$ python -q
>>> import numpy as np
>>> np.set_printoptions(precision=2, suppress=True, linewidth=200, legacy="1.25")
>>> arr = np.loadtxt("out19.csv", delimiter=",")
>>> arr
array([[ 0.92, -1.  , -0.99,  0.9 ],
       [ 0.99, -0.83, -0.58, -0.25],
       [-0.96,  0.81,  0.91,  0.72],
       [ 0.02, -0.91, -0.86,  0.37],
       [ 0.82,  0.98,  0.98, -0.64],
       [-0.69,  0.4 ,  0.48,  0.34],
       [-1.  ,  0.69,  0.9 ,  0.97],
       [ 0.43,  0.29,  0.6 ,  0.15],
       [-0.98, -0.24,  0.81,  0.97],
       [-0.94, -0.97,  0.22,  1.  ],
       [ 0.22,  0.77,  0.84, -0.05],
       [ 0.79, -0.62, -0.59, -0.25],
       [-0.76,  0.35,  0.62,  0.58],
       [-0.87, -0.96, -0.65,  0.95],
       [ 1.  , -0.65, -0.88, -0.98],
       [ 0.91,  0.95,  0.82, -0.91],
       [ 0.98, -0.18, -0.11, -0.68],
       [ 0.98,  0.69, -0.81, -0.99],
       [-0.91, -0.87, -0.93,  0.43],
       [ 0.85,  0.29,  0.63, -0.11],
       [ 0.99,  0.69,  0.89, -0.52],
       [ 0.92, -0.18,  0.24, -0.17],
       [ 0.96,  0.95,  0.97, -0.64],
       [-1.  ,  1.  ,  1.  ,  0.99]])
>>> rng = np.random.default_rng(652022)
>>> labels = rng.permutation(4)
>>> Y = arr[:, labels] * rng.choice([-1, 1], 4)
>>> Y
array([[-0.92, -0.9 ,  0.99,  1.  ],
       [-0.99,  0.25,  0.58,  0.83],
       [ 0.96, -0.72, -0.91, -0.81],
       [-0.02, -0.37,  0.86,  0.91],
       [-0.82,  0.64, -0.98, -0.98],
       [ 0.69, -0.34, -0.48, -0.4 ],
       [ 1.  , -0.97, -0.9 , -0.69],
       [-0.43, -0.15, -0.6 , -0.29],
       [ 0.98, -0.97, -0.81,  0.24],
       [ 0.94, -1.  , -0.22,  0.97],
       [-0.22,  0.05, -0.84, -0.77],
       [-0.79,  0.25,  0.59,  0.62],
       [ 0.76, -0.58, -0.62, -0.35],
       [ 0.87, -0.95,  0.65,  0.96],
       [-1.  ,  0.98,  0.88,  0.65],
       [-0.91,  0.91, -0.82, -0.95],
       [-0.98,  0.68,  0.11,  0.18],
       [-0.98,  0.99,  0.81, -0.69],
       [ 0.91, -0.43,  0.93,  0.87],
       [-0.85,  0.11, -0.63, -0.29],
       [-0.99,  0.52, -0.89, -0.69],
       [-0.92,  0.17, -0.24,  0.18],
       [-0.96,  0.64, -0.97, -0.95],
       [ 1.  , -0.99, -1.  , -1.  ]])
>>> left, _, Vt = np.linalg.svd(arr.T @ Y)
>>> np.round(np.linalg.lstsq(arr, Y)[0], 2) + 0
array([[-1.,  0.,  0.,  0.],
       [ 0.,  0.,  0., -1.],
       [ 0.,  0., -1.,  0.],
       [ 0., -1.,  0.,  0.]])
>>> np.round(left @ Vt, 2) + 0
array([[-1.,  0.,  0.,  0.],
       [ 0.,  0.,  0., -1.],
       [ 0.,  0., -1.,  0.],
       [ 0., -1.,  0.,  0.]])
>>> labels = Y[:, 2] > np.median(Y[:, 2])
>>> u = Y[labels].mean(axis=0) - Y[~labels].mean(axis=0)
>>> u
array([-0.23,  0.07,  1.29,  1.13])
>>> labels.astype(int)
array([1, 1, 0, 1, 0, 1, 0, 0, 0, 1, 0, 1, 0, 1, 1, 0, 1, 1, 1, 0, 0, 1, 0, 0])
>>> dist = np.linalg.norm(arr[:, None] - arr[None], axis=-1)
>>> np.flatnonzero(dist[17] < dist.mean() / 2)
array([17])
>>> np.linalg.matrix_rank(dist ** 2)
6
>>> dist.shape
(24, 24)
>>> dist[17].round(6).argsort(kind="stable")[:4]
array([17, 16, 14, 11])
>>> np.unravel_index(dist.round(6).argmax(), dist.shape)
(14, 23)
>>> dist[:5, :5]
array([[0.  , 1.23, 3.23, 1.06, 3.19],
       [1.23, 0.  , 3.11, 1.19, 2.43],
       [3.23, 3.11, 0.  , 2.68, 2.25],
       [1.06, 1.19, 2.68, 0.  , 2.94],
       [3.19, 2.43, 2.25, 2.94, 0.  ]])
>>> dist.mean(axis=1).argmax()
0
>>> J = np.load("m.npy")
>>> J
array([[ 0.8, -1.1, -0.2, -1.2],
       [-0.7, -1.1,  0.5,  1.1],
       [-1.4, -0.9,  1.4,  2.3],
       [-0.6,  0.1, -1.5, -2. ],
       [-0.6, -0.4,  0.4, -0.2],
       [ 2.4,  0.3,  0.1,  0.7],
       [ 0.1,  0.1,  1.5,  1.6],
       [-2.1, -0.5, -0.4, -0.9],
       [ 0.5,  0. , -0.6,  0. ],
       [ 1.8, -0.6, -1.2, -0.5],
       [-1.6, -0.4,  0.1,  0.2],
       [-0.9, -1.5, -1.1, -2.1],
       [ 1. ,  0.3, -0.1, -0.1],
       [-0.2,  1.7,  0.3, -1.1],
       [-1.2, -0.2,  0. ,  1. ],
       [ 2.5, -1.9,  1. ,  0.9],
       [ 2.2,  0.3, -1. , -0.7],
       [ 1.1,  0.5,  0.8,  0.9],
       [ 1.3,  0.9,  1.1, -0.4],
       [ 1.1,  0.6, -0.1, -0.4],
       [ 0.4,  0.3, -0.9, -0.2],
       [-0.1,  0.1,  1.2, -0.3],
       [-4. ,  1. , -3. , -0.5],
       [ 1.7, -0.3,  1.1,  1.6]])
>>> cov = np.cov(J, rowvar=False)
>>> J.std(axis=0)
array([1.54, 0.8 , 1.05, 1.08])
>>> np.corrcoef(J.T)
array([[ 1.  , -0.05,  0.35,  0.13],
       [-0.05,  1.  , -0.15, -0.15],
       [ 0.35, -0.15,  1.  ,  0.64],
       [ 0.13, -0.15,  0.64,  1.  ]])
>>> cov
array([[ 2.48, -0.07,  0.59,  0.22],
       [-0.07,  0.68, -0.14, -0.14],
       [ 0.59, -0.14,  1.15,  0.75],
       [ 0.22, -0.14,  0.75,  1.22]])
>>> cov.shape
(4, 4)
>>> np.argwhere(np.triu(np.abs(np.corrcoef(J.T)) > 0.8, 1))
array([], shape=(0, 2), dtype=int64)
>>> M = np.array([[17.0, 9.0, 5.0, 4.0],
...     [-12.0, -7.0, -4.0, -2.0],
...     [-42.0, -21.0, -12.0, -10.0],
...     [6.0, 3.0, 2.0, 0.0]])
>>> W = np.array([[0, -2, -2, -1], [-2, 0, 2, 2], [2, 1, 1, 2], [0, 0, 1, -1]])
>>> b = np.array([2, 0, 2, 3])
>>> H = np.maximum(M @ W + b, 0)
>>> (H > 0).astype(int)
array([[0, 0, 0, 1],
       [1, 1, 1, 0],
       [1, 1, 1, 0],
       [0, 0, 0, 1]])
>>> np.linalg.matrix_rank(H)
3
>>> H
array([[ 0.,  0.,  0., 10.],
       [ 8., 20.,  6.,  0.],
       [20., 72., 22.,  0.],
       [ 0.,  0.,  0.,  7.]])
>>> C = np.array([[0, 1], [0, 1], [0, 0], [2, 1]])
>>> W @ C
array([[-2, -3],
       [ 4,  0],
       [ 4,  5],
       [-2, -1]])
>>> H @ C
array([[20., 10.],
       [ 0., 28.],
       [ 0., 92.],
       [14.,  7.]])
>>> blk = np.stack([M, 3 * M, M[::-1]])
>>> (blk @ M.T).shape
(3, 4, 4)
>>> np.linalg.matrix_rank(blk.reshape(3, -1))
2
>>> np.linalg.det(blk)
array([  -4., -324.,   -4.])
>>> blk.shape
(3, 4, 4)
>>> np.linalg.matrix_rank(blk)
array([4, 4, 4])
>>> A = np.loadtxt("sample10.csv", delimiter=",")
>>> A
array([[-2.,  1.,  0.],
       [-1.,  0.,  0.],
       [ 0.,  0.,  0.]])
>>> round(float(np.linalg.det(A)), 2)
0.0
>>> r = np.linalg.matrix_rank(A)
>>> r
2
>>> null = np.linalg.svd(A)[2][r:].T
>>> np.linalg.matrix_rank(A.T @ A), np.linalg.matrix_rank(A @ A.T)
(2, 2)
>>> null.shape
(3, 1)
>>> np.linalg.lstsq(A[:-1].T, A[-1])[2]
2
>>> A.sum(axis=0)
array([-3.,  1.,  0.])
>>> A.shape
(3, 3)
>>> A - A[0]
array([[ 0.,  0.,  0.],
       [ 1., -1.,  0.],
       [ 2., -1.,  0.]])
>>> round(np.linalg.norm(A), 2)
2.45
>>> np.unravel_index(np.abs(A).argmax(), A.shape)
(0, 0)
>>> np.diff(A, axis=0)
array([[ 1., -1.,  0.],
       [ 1.,  0.,  0.]])
>>> np.count_nonzero(A)
3
>>> np.linalg.matrix_rank(A)
2
>>> W0 = np.array([[-3, -3, -3, -3],
...     [-3, -6, -6, -6],
...     [-3, -6, -9, -9],
...     [-3, -6, -9, -12]])
>>> # equal to its transpose
>>> vals, vecs = np.linalg.eig(W0)
>>> np.sort(np.linalg.eigvals(W0.T))
array([-24.87,  -3.  ,  -1.28,  -0.85])
>>> np.sort(np.linalg.eigvals(np.linalg.inv(W0)))
array([-1.18, -0.78, -0.33, -0.04])
>>> round(np.prod(vals), 2)
81.0
>>> vals
array([-24.87,  -3.  ,  -1.28,  -0.85])
>>> np.round(W0 @ vecs[:, 0] - vals[0] * vecs[:, 0], 2) + 0
array([0., 0., 0., 0.])
>>> u = np.array([2, 0, 0])
>>> np.array([np.convolve(row, u, "same") for row in W0])
array([[ -6,  -6,  -6,   0],
       [-12, -12, -12,   0],
       [-12, -18, -18,   0],
       [-12, -18, -24,   0]])
>>> np.polyval(u, W0[1])
array([18, 72, 72, 72])
>>> np.cross(W0[1, :3], W0[2, :3])
array([18, -9,  0])
>>> F = np.load("mat.npy")
>>> F
array([[ 0, -1,  1],
       [ 1,  0, -2],
       [-1,  2,  0]])
>>> # antisymmetric, zero diagonal
>>> left, sig, Vt = np.linalg.svd(F)
>>> vecs = Vt[:(sig > 1e-8).sum()]
>>> vec = F[2] + 2 * F[1] + rng.integers(2) * np.eye(3)[2]
>>> vec
array([ 1.,  2., -4.])
>>> round(float(np.linalg.norm(vec - vecs.T @ vecs @ vec)), 2)
0.0
>>> np.allclose(vecs.T @ vecs @ vec, vec)
True
>>> vecs.T @ vecs
array([[ 0.33, -0.33, -0.33],
       [-0.33,  0.83, -0.17],
       [-0.33, -0.17,  0.83]])
>>> np.diag(vecs.T @ vecs)
array([0.33, 0.83, 0.83])
>>> np.linalg.matrix_rank(np.vstack([F, vec]))
2
>>> E = np.load("x.npy")
>>> E
array([[0, 3, 4],
       [0, 0, 3],
       [0, 0, 0]])
>>> # triangular
>>> cov = E.T @ E
>>> np.allclose(cov, cov.T)
True
>>> np.trace(cov), (E ** 2).sum()
(34, 34)
>>> np.linalg.eigvalsh(cov)[::-1]
array([31.42,  2.58,  0.  ])
>>> (E @ E.T).shape
(3, 3)
>>> Y = np.array([[0, 3], [2, 0]])
>>> C = np.kron(Y, E)
>>> round(np.linalg.norm(C, 2), 2), round(float(np.linalg.norm(Y, 2) * np.linalg.norm(E, 2)), 2)
(16.82, 16.82)
>>> C
array([[ 0,  0,  0,  0,  9, 12],
       [ 0,  0,  0,  0,  0,  9],
       [ 0,  0,  0,  0,  0,  0],
       [ 0,  6,  8,  0,  0,  0],
       [ 0,  0,  6,  0,  0,  0],
       [ 0,  0,  0,  0,  0,  0]])
>>> r = np.linalg.matrix_rank(E)
>>> r
2
>>> null = np.linalg.svd(E)[2][r:].T
>>> np.allclose(E @ null, 0)
True
>>> null @ null.T
array([[1., 0., 0.],
       [0., 0., 0.],
       [0., 0., 0.]])
>>> null.shape
(3, 1)
>>> mat = np.load("layer0.npy")
>>> mat
array([[-3, -1, -3, -1, -3, -1],
       [ 4,  4,  4,  4,  4,  4],
       [ 0,  1,  0,  1,  0,  1],
       [-3, -1, -3, -1, -3, -1],
       [ 4,  4,  4,  4,  4,  4],
       [ 0,  1,  0,  1,  0,  1]])
>>> # rows 0 and 3 are equal
>>> blk = np.stack([mat, 2 * mat, mat[::-1]])
>>> blk.shape
(3, 6, 6)
>>> blk.sum(axis=0)
array([[-9, -2, -9, -2, -9, -2],
       [16, 16, 16, 16, 16, 16],
       [-3,  2, -3,  2, -3,  2],
       [-9, -2, -9, -2, -9, -2],
       [16, 16, 16, 16, 16, 16],
       [-3,  2, -3,  2, -3,  2]])
>>> np.linalg.norm(blk, axis=(1, 2))
array([16.06, 32.12, 16.06])
>>> np.linalg.matrix_rank(blk.reshape(3, -1))
2
>>> left, sig, Vt = np.linalg.svd(mat)
>>> sig.round(2) + 0
array([15.65,  3.62,  0.  ,  0.  ,  0.  ,  0.  ])
>>> np.argmax(sig[:-1] / (sig[1:] + 1e-6)) + 1
2
>>> Y = left[:, :2] @ np.diag(sig[:2]) @ Vt[:2]
>>> np.linalg.matrix_rank(Y)
2
>>> np.round(np.linalg.norm(mat - Y) / np.linalg.norm(mat), 2)
0.0
>>> Y.round(2) + 0
array([[-3., -1., -3., -1., -3., -1.],
       [ 4.,  4.,  4.,  4.,  4.,  4.],
       [ 0.,  1.,  0.,  1.,  0.,  1.],
       [-3., -1., -3., -1., -3., -1.],
       [ 4.,  4.,  4.,  4.,  4.,  4.],
       [ 0.,  1.,  0.,  1.,  0.,  1.]])
>>> np.linalg.matrix_rank(mat, rtol=0.05)
2
>>> r = np.linalg.matrix_rank(mat)
>>> r
2
>>> null = np.linalg.svd(mat)[2][r:].T
>>> [int(np.linalg.matrix_rank(mat[:i])) for i in range(1, len(mat) + 1)]
[1, 2, 2, 2, 2, 2]
>>> vec = np.array([-5, 2, 1, 1, 1, 0])
>>> (mat @ vec).argmax()
0
>>> mat * vec
array([[ 15,  -2,  -3,  -1,  -3,   0],
       [-20,   8,   4,   4,   4,   0],
       [  0,   2,   0,   1,   0,   0],
       [ 15,  -2,  -3,  -1,  -3,   0],
       [-20,   8,   4,   4,   4,   0],
       [  0,   2,   0,   1,   0,   0]])
>>> (mat - mat.T) / 2
array([[ 0. , -2.5, -1.5,  1. , -3.5, -0.5],
       [ 2.5,  0. ,  1.5,  2.5,  0. ,  1.5],
       [ 1.5, -1.5,  0. ,  2. , -2. ,  0.5],
       [-1. , -2.5, -2. ,  0. , -3.5, -1. ],
       [ 3.5,  0. ,  2. ,  3.5,  0. ,  2. ],
       [ 0.5, -1.5, -0.5,  1. , -2. ,  0. ]])
>>> np.allclose(mat @ mat.T, mat.T @ mat)
False
>>> round(float(np.linalg.det(mat)), 2)
0.0
>>> mat @ mat
array([[ -4, -16,  -4, -16,  -4, -16],
       [  8,  32,   8,  32,   8,  32],
       [  1,   4,   1,   4,   1,   4],
       [ -4, -16,  -4, -16,  -4, -16],
       [  8,  32,   8,  32,   8,  32],
       [  1,   4,   1,   4,   1,   4]])
